$ python3 -q
>>> import numpy as np
>>> from numpy import linalg as LA
>>> np.set_printoptions(precision=1, suppress=True, linewidth=140)
>>> u = np.array([0, 2, 3])
>>> W0 = u[np.abs(np.subtract.outer(np.arange(3), np.arange(3)))]
>>> W0
array([[0, 2, 3],
       [2, 0, 2],
       [3, 2, 0]])
>>> # symmetric
>>> vec = np.array([1, 5, 0])
>>> rhs = W0 @ vec
>>> rhs
array([10,  2, 13])
>>> np.round(LA.solve(W0, rhs), 1) + 0
array([1., 5., 0.])
>>> np.round(LA.solve(W0, rhs + W0[:, 0]), 1) + 0
array([2., 5., 0.])
>>> LA.solve(W0, W0[:, 1])
array([0., 1., 0.])
>>> evals, V = LA.eigh(W0)
>>> vec = np.array([-4, 5, -1])
>>> LA.eigvalsh(W0[1:, 1:])
array([-2.,  2.])
>>> rng = np.random.default_rng(56)
>>> z = rng.permutation(3)
>>> Y = W0[:, z] * rng.choice([-1, 1], 3)
>>> Y
array([[ 0, -2,  3],
       [-2,  0,  2],
       [-3, -2,  0]])
>>> U, _, Vh = LA.svd(W0.T @ Y)
>>> z
array([0, 1, 2])
>>> O, R = LA.qr(W0)
>>> np.abs(np.diag(R))
array([3.6, 2.3, 2.9])
>>> np.round(O.T @ O, 1) + 0
array([[1., 0., 0.],
       [0., 1., 0.],
       [0., 0., 1.]])
>>> np.allclose(R.T @ R, W0.T @ W0)
True
>>> round(abs(R[0, 0]), 1), round(float(LA.norm(W0[:, 0])), 1)
(np.float64(3.6), 3.6)
>>> np.trace(W0)
np.int64(0)
>>> (W0 + W0.T) / 2
array([[0., 2., 3.],
       [2., 0., 2.],
       [3., 2., 0.]])
>>> LA.matrix_power(W0, 4)
array([[221, 150, 140],
       [150, 136, 150],
       [140, 150, 221]])
>>> np.allclose(W0, W0.T)
True
>>> round(LA.det(W0), 1)
np.float64(24.0)
>>> mat = np.loadtxt("w.csv", delimiter=",")
>>> mat
array([[ -2.1,  -0.8, -10.7,  -1. ],
       [  1.2,   1.4,   5.8,   0.1],
       [ -0.9,   1.3,  -4.3,   0.3],
       [  0.9,  -0.4,   4.8,   0.1],
       [  0.7,   0.3,   3.5,   1.2],
       [ -1.4,  -1.2,  -7.1,  -1.1],
       [  1.1,  -1.7,   5.8,   0.8],
       [  0.2,  -0.2,   1.2,   0.3],
       [  0.7,  -1. ,   3.5,  -0.4],
       [ -1.9,  -0.8,  -9.4,  -2.2],
       [  0.1,  -1.4,   0.2,  -0.2],
       [  0.5,   1. ,   2.5,   0.6],
       [  0. ,   0.1,   0.1,  -0.2],
       [  0.8,   1.2,   4.2,   1. ],
       [  2.3,   0.4,  11.3,   0.9]])
>>> cov = mat.T @ mat
>>> np.diag(cov)
array([ 21.5,  15.1, 539.6,  11.7])
>>> np.round(LA.svd(mat, compute_uv=False) ** 2, 1) + 0
array([569.6,  15. ,   3.4,   0. ])
>>> np.round(np.trace(cov), 1), np.round((mat ** 2).sum(), 1)
(np.float64(588.0), np.float64(588.0))
>>> np.round(LA.eigvalsh(cov)[::-1], 1) + 0
array([569.6,  15. ,   3.4,   0. ])
>>> (mat @ mat.T).shape
(15, 15)
>>> u, r1 = mat[12], mat[14]
>>> np.round(u @ u, 1)
np.float64(0.1)
>>> p = (u @ r1) / (u @ u) * u
>>> round(float(LA.norm(u + r1) ** 2 + LA.norm(u - r1) ** 2), 1)
268.0
>>> np.round(np.outer(u, r1), 1) + 0
array([[ 0. ,  0. ,  0. ,  0. ],
       [ 0.2,  0. ,  1.1,  0.1],
       [ 0.2,  0. ,  1.1,  0.1],
       [-0.5, -0.1, -2.3, -0.2]])
>>> r1 - p
array([ 2.3, -1.2,  9.7,  4.2])
>>> evals, V = LA.eigh(W0)
>>> evals
array([-3. , -1.7,  4.7])
>>> np.round(V @ np.diag(evals) @ V.T, 1) + 0
array([[0., 2., 3.],
       [2., 0., 2.],
       [3., 2., 0.]])
>>> np.abs(V[:, -1]).round(6).argmax()
np.int64(0)
>>> np.round(V.T @ W0 @ V, 1) + 0
array([[-3. ,  0. ,  0. ],
       [ 0. , -1.7,  0. ],
       [ 0. ,  0. ,  4.7]])
>>> np.unique(evals.round(6) + 0, return_counts=True)[1]
array([1, 1, 1])
>>> dist = LA.norm(mat[:, None] - mat[None], axis=-1)
>>> dist.shape
(15, 15)
>>> np.unravel_index(dist.round(6).argmax(), dist.shape)
(np.int64(0), np.int64(14))
>>> LA.norm(mat - mat.mean(axis=0), axis=1)
array([11.7,  5.4,  5.4,  4.1,  3.1,  8.2,  5.4,  0.5,  3. , 10.6,  1.4,  2.2,  0.7,  3.9, 10.8])
>>> LA.matrix_rank(dist ** 2)
np.int64(6)
>>> F = np.array([[0, 1, 1], [1, 0, 1], [1, 1, 0]])
>>> # symmetric
>>> O, R = LA.qr(F)
>>> np.round(O @ R, 1) + 0
array([[0., 1., 1.],
       [1., 0., 1.],
       [1., 1., 0.]])
>>> round(float(abs(R[0, 0])), 1), round(float(LA.norm(F[:, 0])), 1)
(1.4, 1.4)
>>> np.allclose(R.T @ R, F.T @ F)
True
>>> evals, V = LA.eigh(F)
>>> evals
array([-1., -1.,  2.])
>>> np.unique(evals.round(6) + 0, return_counts=True)[1]
array([2, 1])
>>> LA.eigvalsh(F @ F)
array([1., 1., 4.])
>>> np.round(V.T @ F @ V, 1) + 0
array([[-1.,  0.,  0.],
       [ 0., -1.,  0.],
       [ 0.,  0.,  2.]])
>>> LA.eigvalsh(F + 3 * np.eye(3))
array([2., 2., 5.])
>>> np.round(V.T @ V, 1) + 0
array([[1., 0., 0.],
       [0., 1., 0.],
       [0., 0., 1.]])
>>> F @ (-1.0) ** np.arange(3)
array([0., 2., 0.])
>>> np.sort(np.abs(np.fft.fft(F[0]))), np.sort(LA.svd(F, compute_uv=False))
(array([1., 1., 2.]), array([1., 1., 2.]))
>>> np.fft.fft(F[0])
array([ 2.+0.j, -1.+0.j, -1.+0.j])
>>> F.sum(axis=0)
array([2, 2, 2])
>>> L = np.diag(F.sum(axis=1)) - F
>>> L
array([[ 2, -1, -1],
       [-1,  2, -1],
       [-1, -1,  2]])
>>> (LA.eigvalsh(L) < 1e-8).sum()
np.int64(1)
>>> J = np.loadtxt("case0.csv", delimiter=",")
>>> J
array([[-4.,  4., -3.],
       [ 2.,  3.,  1.],
       [ 4.,  4., -1.],
       [ 5., -5., -3.],
       [ 2.,  3.,  1.]])
>>> # rows 1 and 4 are equal
>>> cov = J.T @ J
>>> (J @ J.T).shape
(5, 5)
>>> np.trace(cov), (J ** 2).sum()
(np.float64(161.0), np.float64(161.0))
>>> cov
array([[ 65., -13.,  -3.],
       [-13.,  75.,   5.],
       [ -3.,   5.,  21.]])
>>> W0.shape
(3, 3)
>>> W0.mean(axis=0)
array([1.7, 1.3, 1.7])
>>> LA.rank(W0)
Traceback (most recent call last):
  File "<python-input-86>", line 1, in <module>
    LA.rank(W0)
    ^^^^^^^
AttributeError: module 'numpy.linalg' has no attribute 'rank'
>>> W0 - W0[0]
array([[ 0,  0,  0],
       [ 2, -2, -1],
       [ 3,  0, -3]])
>>> W0.sum(axis=1)
array([5, 4, 5])
>>> np.unravel_index(np.abs(W0).argmax(), W0.shape)
(np.int64(0), np.int64(2))
>>> Y = J[0, 0] * J[1:] - np.outer(J[1:, 0], J[0])
>>> Y
array([[  0., -20.,   2.],
       [  0., -32.,  16.],
       [  0.,   0.,  27.],
       [  0., -20.,   2.]])
>>> LA.matrix_rank(Y), LA.matrix_rank(J)
(np.int64(2), np.int64(3))
>>> np.flatnonzero(~Y.round(6).any(axis=1))
array([], dtype=int64)
>>> M = np.load("x.npy")
>>> M
array([[ 3,  3,  3,  3,  3],
       [ 3,  6,  6,  6,  6],
       [ 3,  6,  9,  9,  9],
       [ 3,  6,  9, 12, 12],
       [ 3,  6,  9, 12, 15]])
>>> # symmetric
>>> L = LA.cholesky(M)
>>> np.diag(L) ** 2
array([3., 3., 3., 3., 3.])
>>> np.round(np.prod(np.diag(L)) ** 2, 1), round(float(LA.det(M)), 1)
(np.float64(243.0), 243.0)
>>> L @ L.T
array([[ 3.,  3.,  3.,  3.,  3.],
       [ 3.,  6.,  6.,  6.,  6.],
       [ 3.,  6.,  9.,  9.,  9.],
       [ 3.,  6.,  9., 12., 12.],
       [ 3.,  6.,  9., 12., 15.]])
>>> LA.eigvalsh(M).min() > 0
np.True_
>>> L
array([[1.7, 0. , 0. , 0. , 0. ],
       [1.7, 1.7, 0. , 0. , 0. ],
       [1.7, 1.7, 1.7, 0. , 0. ],
       [1.7, 1.7, 1.7, 1.7, 0. ],
       [1.7, 1.7, 1.7, 1.7, 1.7]])
>>> hat = np.triu(np.array([[2, 0, 0, 2, 2],
...     [2, 1, 1, 2, 1],
...     [1, 2, 1, 0, 0],
...     [1, 0, 2, 0, 1],
...     [1, 2, 1, 1, 1]]), 1) + np.eye(5)
>>> Y = hat @ M @ LA.inv(hat)
>>> hat @ M - M @ hat
array([[ 12.,  24.,  33.,  36.,  42.],
       [ 12.,  24.,  30.,  27.,  30.],
       [  0.,   0.,  -6., -18., -21.],
       [  3.,   6.,   3.,  -6.,  -9.],
       [  0.,   0.,  -6., -18., -24.]])
>>> np.poly(Y)
array([   1.,  -45.,  315., -756.,  729., -243.])
>>> round(LA.det(Y), 1)
np.float64(243.0)
>>> vec = np.array([-3, 0, -2, -1, -3])
>>> rhs = M @ vec
>>> c, lr = np.zeros(5), 1 / LA.norm(M, 2) ** 2
>>> for i in range(40):
...     c -= lr * M.T @ (M @ c - rhs)
...     if i % 10 == 0: print(i, round(LA.norm(M @ c - rhs), 1))
... 
0 3.8
10 3.7
20 3.6
30 3.5
>>> np.round(LA.cond(M), 1)
np.float64(45.5)
>>> u = np.array([-2, -2, 2, 2, -2])
>>> Y = M + np.outer(u, np.eye(5)[2])
>>> Y
array([[ 3.,  3.,  1.,  3.,  3.],
       [ 3.,  6.,  4.,  6.,  6.],
       [ 3.,  6., 11.,  9.,  9.],
       [ 3.,  6., 11., 12., 12.],
       [ 3.,  6.,  7., 12., 15.]])
>>> LA.matrix_rank(LA.inv(Y) - LA.inv(M), tol=1e-8)
np.int64(1)
>>> LA.svd(M, compute_uv=False)
array([37. ,  4.3,  1.7,  1.1,  0.8])
>>> LA.matrix_rank(M)
np.int64(5)
>>> np.abs(M).max()
np.int64(15)
>>> M - M[0]
array([[ 0,  0,  0,  0,  0],
       [ 0,  3,  3,  3,  3],
       [ 0,  3,  6,  6,  6],
       [ 0,  3,  6,  9,  9],
       [ 0,  3,  6,  9, 12]])
>>> np.unravel_index(np.abs(M).argmax(), M.shape)
(np.int64(4), np.int64(4))
>>> M.shape
(5, 5)
>>> np.round(LA.norm(M), 1)
np.float64(37.3)
>>> M.mean(axis=0)
array([3. , 5.4, 7.2, 8.4, 9. ])
>>> feats = np.load("out17.npy")
>>> feats
array([[-1,  0,  0],
       [ 0,  1,  0],
       [ 0,  0, -2]])
>>> np.round(LA.eigvalsh(feats).min(), 1)
np.float64(-2.0)
>>> np.all(LA.eigvalsh(feats) > 0)
np.False_
